In [1]: import numpy as np

In [2]: from numpy import linalg as LA

In [3]: np.set_printoptions(precision=2, suppress=True, linewidth=120)

In [4]: rd = lambda a: np.round(a, 2) + 0

In [5]: X = np.load("arr.npy")

In [6]: rd(X)
Out[6]: 
array([[-0.12, -0.01, -0.43],
       [-0.36, -0.36,  0.57],
       [ 0.04, -0.09, -0.3 ],
       [-0.2 ,  0.73,  0.11],
       [-0.2 ,  0.31,  0.14],
       [ 0.28,  0.27,  0.04],
       [ 0.12,  0.27, -0.27],
       [ 0.45, -0.19, -0.19],
       [ 0.53,  0.21,  0.48],
       [-0.45,  0.11, -0.15]])

In [7]: # keeps lengths

In [8]: W2 = X[[0, 3]].astype(float)

In [9]: for _ in range(6):
   ...:     z = LA.norm(X[:, None] - W2, axis=-1).argmin(axis=1)
   ...:     W2 = np.array([X[z == j].mean(axis=0) for j in range(2)])
   ...: 

In [10]: z
Out[10]: array([0, 0, 0, 1, 1, 1, 0, 0, 1, 0])

In [11]: np.abs(W2[1] - W2[0]).argmax()
Out[11]: np.int64(1)

In [12]: O, _ = LA.qr(np.array([[0.9, 0.0, 0.9, 0.6, 0.3, -0.2],
    ...:     [0.6, 2.0, 1.3, -0.3, 0.2, 1.0],
    ...:     [0.1, 0.5, -1.6, 0.2, 0.0, 0.7],
    ...:     [0.1, -0.6, -1.4, 0.0, -0.7, 1.2],
    ...:     [1.0, 1.5, -0.1, -0.5, -0.6, -0.2],
    ...:     [1.7, -1.1, -0.2, 0.2, 0.5, 1.5],
    ...:     [0.5, -0.1, -0.6, -1.0, -0.3, 0.4]]))

In [13]: E = O @ O.T

In [14]: rd(E)
Out[14]: 
array([[ 0.56, -0.05, -0.13, -0.09,  0.23,  0.23, -0.34],
       [-0.05,  0.99, -0.02, -0.01,  0.03,  0.03, -0.04],
       [-0.13, -0.02,  0.96, -0.03,  0.07,  0.07, -0.1 ],
       [-0.09, -0.01, -0.03,  0.98,  0.05,  0.05, -0.07],
       [ 0.23,  0.03,  0.07,  0.05,  0.88, -0.12,  0.18],
       [ 0.23,  0.03,  0.07,  0.05, -0.12,  0.88,  0.18],
       [-0.34, -0.04, -0.1 , -0.07,  0.18,  0.18,  0.74]])

In [15]: w, V = LA.eigh(E)

In [16]: x = np.array([1, 2, 0, 2, 1, 0, 0])

In [17]: rd(np.abs(E).sum(axis=1).max()), rd(np.abs(w).max())
Out[17]: (np.float64(1.64), np.float64(1.0))

In [18]: rd(x @ E @ x / (x @ x)), rd(w[0]), rd(w[-1])
Out[18]: (np.float64(0.94), np.float64(0.0), np.float64(1.0))

In [19]: rd(LA.eigvalsh(E[1:, 1:]))
Out[19]: array([0.44, 1.  , 1.  , 1.  , 1.  , 1.  ])

In [20]: rd(V * np.abs(w) @ V.T)
Out[20]: 
array([[ 0.56, -0.05, -0.13, -0.09,  0.23,  0.23, -0.34],
       [-0.05,  0.99, -0.02, -0.01,  0.03,  0.03, -0.04],
       [-0.13, -0.02,  0.96, -0.03,  0.07,  0.07, -0.1 ],
       [-0.09, -0.01, -0.03,  0.98,  0.05,  0.05, -0.07],
       [ 0.23,  0.03,  0.07,  0.05,  0.88, -0.12,  0.18],
       [ 0.23,  0.03,  0.07,  0.05, -0.12,  0.88,  0.18],
       [-0.34, -0.04, -0.1 , -0.07,  0.18,  0.18,  0.74]])

In [21]: rd(x @ E @ x)
Out[21]: np.float64(9.44)

In [22]: x = np.array([-3, 2, 3, -5, -5, -5, -1])

In [23]: h = np.maximum(E @ x, 0)

In [24]: rd(np.maximum(E @ (3 * x), 0))
Out[24]: array([0.  , 5.74, 8.39, 0.  , 0.  , 0.  , 0.  ])

In [25]: rd(np.maximum(E @ x, 0) - np.maximum(-E @ x, 0))
Out[25]: array([-3.69,  1.91,  2.8 , -5.14, -4.64, -4.64, -1.53])

In [26]: rd(E * (h > 1e-9)[:, None])
Out[26]: 
array([[ 0.  ,  0.  ,  0.  ,  0.  ,  0.  ,  0.  ,  0.  ],
       [-0.05,  0.99, -0.02, -0.01,  0.03,  0.03, -0.04],
       [-0.13, -0.02,  0.96, -0.03,  0.07,  0.07, -0.1 ],
       [ 0.  ,  0.  ,  0.  ,  0.  ,  0.  ,  0.  ,  0.  ],
       [ 0.  ,  0.  ,  0.  ,  0.  ,  0.  ,  0.  ,  0.  ],
       [ 0.  ,  0.  ,  0.  ,  0.  ,  0.  ,  0.  ,  0.  ],
       [ 0.  ,  0.  ,  0.  ,  0.  ,  0.  ,  0.  ,  0.  ]])

In [27]: rd(E.T @ h)
Out[27]: array([-0.47,  1.85,  2.66, -0.09,  0.24,  0.24, -0.36])

In [28]: np.flatnonzero(h > 1e-9)
Out[28]: array([1, 2])

In [29]: rd(h)
Out[29]: array([0.  , 1.91, 2.8 , 0.  , 0.  , 0.  , 0.  ])

In [30]: M = np.loadtxt("dump.csv", delimiter=",")

In [31]: M
Out[31]: 
array([[ 4.,  5., -1., -4.,  0.],
       [ 3.,  2.,  3.,  1.,  0.],
       [ 2., -5., -4., -3.,  5.],
       [ 3.,  5.,  6.,  4.,  1.],
       [-3.,  0., -6., -5.,  6.],
       [ 0.,  0.,  0.,  0.,  0.],
       [ 4.,  5., -1., -4.,  0.],
       [ 0.,  0.,  0.,  0.,  0.],
       [ 6.,  0., -5., -7.,  5.],
       [-5.,  2., -5., -5.,  0.],
       [ 0.,  0.,  0.,  0.,  0.],
       [-3., -3., -9., -8.,  5.],
       [ 0.,  3.,  3.,  3.,  1.],
       [ 2., -5., -4., -3.,  5.],
       [ 0.,  0.,  0.,  0.,  0.],
       [-1., -3.,  4.,  5.,  0.],
       [ 0.,  0.,  0.,  0.,  0.],
       [ 6.,  0., -5., -7.,  5.],
       [ 2., -5., -4., -3.,  5.],
       [ 1., -8.,  0.,  2.,  5.],
       [-1., -3.,  4.,  5.,  0.],
       [-6.,  2.,  2.,  3.,  1.],
       [-5.,  2., -5., -5.,  0.],
       [ 0.,  0.,  0.,  0.,  0.],
       [ 3.,  2.,  3.,  1.,  0.],
       [-5.,  2., -5., -5.,  0.],
       [ 0.,  3.,  3.,  3.,  1.],
       [ 0.,  0.,  0.,  0.,  0.],
       [ 0.,  0.,  0.,  0.,  0.],
       [-1.,  0.,  7.,  8.,  1.],
       [ 0.,  0.,  0.,  0.,  0.],
       [-1., -3.,  4.,  5.,  0.],
       [ 2., -5., -4., -3.,  5.],
       [-1., 10., -3., -6.,  1.]])

In [32]: # row 6 repeats row 0

In [33]: B = np.c_[M[:, :3] @ np.array([[-5, -1, 3], [1, 2, 5], [-2, 5, 0]]), np.array([1, -1, 2, -1, 0, -2, -2, -1, -1, 1, 2, -1, -1, 0, -1, 0, -1, -1, 1, 1, 1, 0, 1, -1, 0, 2, -2, -2, 0, -2, 0, -2, 0, -1])]

In [34]: B
Out[34]: 
array([[-13.,   1.,  37.,   1.],
       [-19.,  16.,  19.,  -1.],
       [ -7., -32., -19.,   2.],
       [-22.,  37.,  34.,  -1.],
       [ 27., -27.,  -9.,   0.],
       [  0.,   0.,   0.,  -2.],
       [-13.,   1.,  37.,  -2.],
       [  0.,   0.,   0.,  -1.],
       [-20., -31.,  18.,  -1.],
       [ 37., -16.,  -5.,   1.],
       [  0.,   0.,   0.,   2.],
       [ 30., -48., -24.,  -1.],
       [ -3.,  21.,  15.,  -1.],
       [ -7., -32., -19.,   0.],
       [  0.,   0.,   0.,  -1.],
       [ -6.,  15., -18.,   0.],
       [  0.,   0.,   0.,  -1.],
       [-20., -31.,  18.,  -1.],
       [ -7., -32., -19.,   1.],
       [-13., -17., -37.,   1.],
       [ -6.,  15., -18.,   1.],
       [ 28.,  20.,  -8.,   0.],
       [ 37., -16.,  -5.,   1.],
       [  0.,   0.,   0.,  -1.],
       [-19.,  16.,  19.,   0.],
       [ 37., -16.,  -5.,   2.],
       [ -3.,  21.,  15.,  -2.],
       [  0.,   0.,   0.,  -2.],
       [  0.,   0.,   0.,   0.],
       [ -9.,  36.,  -3.,  -2.],
       [  0.,   0.,   0.,   0.],
       [ -6.,  15., -18.,  -2.],
       [ -7., -32., -19.,   0.],
       [ 21.,   6.,  47.,  -1.]])

In [35]: rd(LA.norm(LA.qr(M)[0].T @ B, axis=0) ** 2 / ((B ** 2).sum(axis=0) + 1e-12))
Out[35]: array([1.  , 1.  , 1.  , 0.26])

In [36]: LA.matrix_rank(np.c_[M, B])
Out[36]: np.int64(6)
